% ipython --no-banner

In [1]: import numpy as np

In [2]: from numpy import linalg as LA

In [3]: np.set_printoptions(precision=3, suppress=True, linewidth=140)

In [4]: J = np.loadtxt("dump.csv", delimiter=",")

In [5]: J
Out[5]: 
array([[-2.   , -0.174, -1.   ],
       [-2.   ,  0.409, -1.   ],
       [-2.   , -0.878, -1.   ],
       [-2.   , -0.963, -1.   ],
       [-2.   ,  1.009, -1.   ],
       [-2.   , -0.165, -1.   ],
       [-2.   , -1.857, -1.   ],
       [-2.   , -1.899, -1.   ],
       [-2.   ,  0.9  , -1.   ],
       [-2.   , -0.36 , -1.   ],
       [-2.   ,  0.364, -1.   ],
       [-2.   , -0.059, -1.   ],
       [-2.   , -0.813, -1.   ],
       [-2.   ,  0.298, -1.   ],
       [-2.   ,  0.118, -1.   ],
       [-2.   ,  0.421, -1.   ],
       [-2.   ,  0.014, -1.   ],
       [-2.   , -0.242, -1.   ]])

In [6]: x = np.array([0, 5, 4])

In [7]: LA.norm(J @ x) <= LA.norm(J, 2) * LA.norm(x) + 1e-9
Out[7]: np.True_

In [8]: np.sign((J @ x).round(6))
Out[8]: array([-1., -1., -1., -1.,  1., -1., -1., -1.,  1., -1., -1., -1., -1., -1., -1., -1., -1., -1.])

In [9]: J @ np.eye(3)[1]
Out[9]: 
array([-0.174,  0.409, -0.878, -0.963,  1.009, -0.165, -1.857, -1.899,  0.9  , -0.36 ,  0.364, -0.059, -0.813,  0.298,  0.118,  0.421,
        0.014, -0.242])

In [10]: print((J @ x).argmax())
4

In [11]: U, sigma, Vt = LA.svd(J)

In [12]: vecs = Vt[:(sigma > 1e-8).sum()]

In [13]: rng = np.random.default_rng(57004)

In [14]: x = J[13] + 3 * J[14] + rng.integers(2) * np.eye(3)[1]

In [15]: x
Out[15]: array([-8.   ,  1.652, -4.   ])

In [16]: round(LA.norm(x - vecs.T @ vecs @ x), 3)
Out[16]: np.float64(0.0)

In [17]: LA.matrix_rank(np.vstack([J, x]))
Out[17]: np.int64(2)

In [18]: np.allclose(vecs.T @ vecs @ x, x)
Out[18]: True

In [19]: np.round(vecs.T @ vecs, 3) + 0
Out[19]: 
array([[0.8, 0. , 0.4],
       [0. , 1. , 0. ],
       [0.4, 0. , 0.2]])

In [20]: [round(float(x), 3) for x in LA.svd(J, compute_uv=False)[:3]]
Out[20]: [9.537, 3.334, 0.0]

In [21]: np.argsort(-LA.norm(J, axis=0).round(6), kind="stable")[:3]
Out[21]: array([0, 2, 1])

In [22]: round(float(LA.norm(J, 2) / LA.norm(J)), 3)
Out[22]: 0.944

In [23]: U, sigma, Vt = LA.svd(J)

In [24]: print(np.argmax(sigma[:-1] / (sigma[1:] + 1e-6)) + 1)
2

In [25]: B = U[:, :2] @ np.diag(sigma[:2]) @ Vt[:2]

In [26]: LA.matrix_rank(B)
Out[26]: np.int64(2)

In [27]: print(np.round(np.abs(J - B).max(), 3))
0.0

In [28]: X = 4 * np.eye(4) + np.eye(4, k=1)

In [29]: X
Out[29]: 
array([[4., 1., 0., 0.],
       [0., 4., 1., 0.],
       [0., 0., 4., 1.],
       [0., 0., 0., 4.]])

In [30]: proj = np.triu(np.array([[2, 1, 2, 2], [3, 3, 0, 1], [1, 1, 1, 0], [2, 1, 0, 0]]), 1) + np.eye(4)

In [31]: B = proj @ X @ LA.inv(proj)

In [32]: np.round(LA.det(B), 3)
Out[32]: np.float64(256.0)

In [33]: LA.matrix_rank(B)
Out[33]: np.int64(4)

In [34]: B
Out[34]: 
array([[4., 1., 1., 1.],
       [0., 4., 1., 0.],
       [0., 0., 4., 1.],
       [0., 0., 0., 4.]])

In [35]: proj @ X - X @ proj
Out[35]: 
array([[0., 0., 1., 1.],
       [0., 0., 0., 0.],
       [0., 0., 0., 0.],
       [0., 0., 0., 0.]])

In [36]: u, g = X[3], X[1]

In [37]: u @ u
Out[37]: np.float64(16.0)

In [38]: pr = (u @ g) / (u @ u) * u

In [39]: LA.matrix_rank(np.outer(u, g))
Out[39]: np.int64(1)

In [40]: round(float(LA.norm(u + g) ** 2 + LA.norm(u - g) ** 2), 3)
Out[40]: 66.0

In [41]: pr
Out[41]: array([0., 0., 0., 0.])

In [42]: g - pr
Out[42]: array([0., 4., 1., 0.])

In [43]: print(np.outer(u, g))
[[ 0.  0.  0.  0.]
 [ 0.  0.  0.  0.]
 [ 0.  0.  0.  0.]
 [ 0. 16.  4.  0.]]

In [44]: [int(LA.matrix_rank(LA.matrix_power(X, p))) for p in range(1, 5)]
Out[44]: [4, 4, 4, 4]

In [45]: th = np.radians(90)

In [46]: R = np.eye(4)

In [47]: R[3, 3] = R[2, 2] = np.cos(th)

In [48]: R[3, 2], R[2, 3] = -np.sin(th), np.sin(th)

In [49]: print(R.round(3) + 0)
[[ 1.  0.  0.  0.]
 [ 0.  1.  0.  0.]
 [ 0.  0.  0.  1.]
 [ 0.  0. -1.  0.]]

In [50]: B = X @ R.T

In [51]: np.allclose(LA.norm(X, axis=1), LA.norm(B, axis=1))
Out[51]: True

In [52]: np.allclose(X @ X.T, B @ B.T)
Out[52]: True

In [53]: round(LA.det(R), 3), np.trace(R)
Out[53]: (np.float64(1.0), np.float64(2.0))

In [54]: w1 = np.array([[-2, -4], [1, 5], [4, -2], [-1, 3]])

In [55]: coef = np.array([1, 3])

In [56]: H = np.maximum(X @ w1 + coef, 0)

In [57]: print(H)
[[ 0.  0.]
 [ 9. 21.]
 [16.  0.]
 [ 0. 15.]]

In [58]: LA.matrix_rank(H)
Out[58]: np.int64(2)

In [59]: (H > 0).astype(int)
Out[59]: 
array([[0, 0],
       [1, 1],
       [1, 0],
       [0, 1]])

In [60]: (H > 0).mean(axis=0)
Out[60]: array([0.5, 0.5])

In [61]: basis = np.array([[1, 0], [-1, 1]])

In [62]: H @ basis
Out[62]: 
array([[  0.,   0.],
       [-12.,  21.],
       [ 16.,   0.],
       [-15.,  15.]])
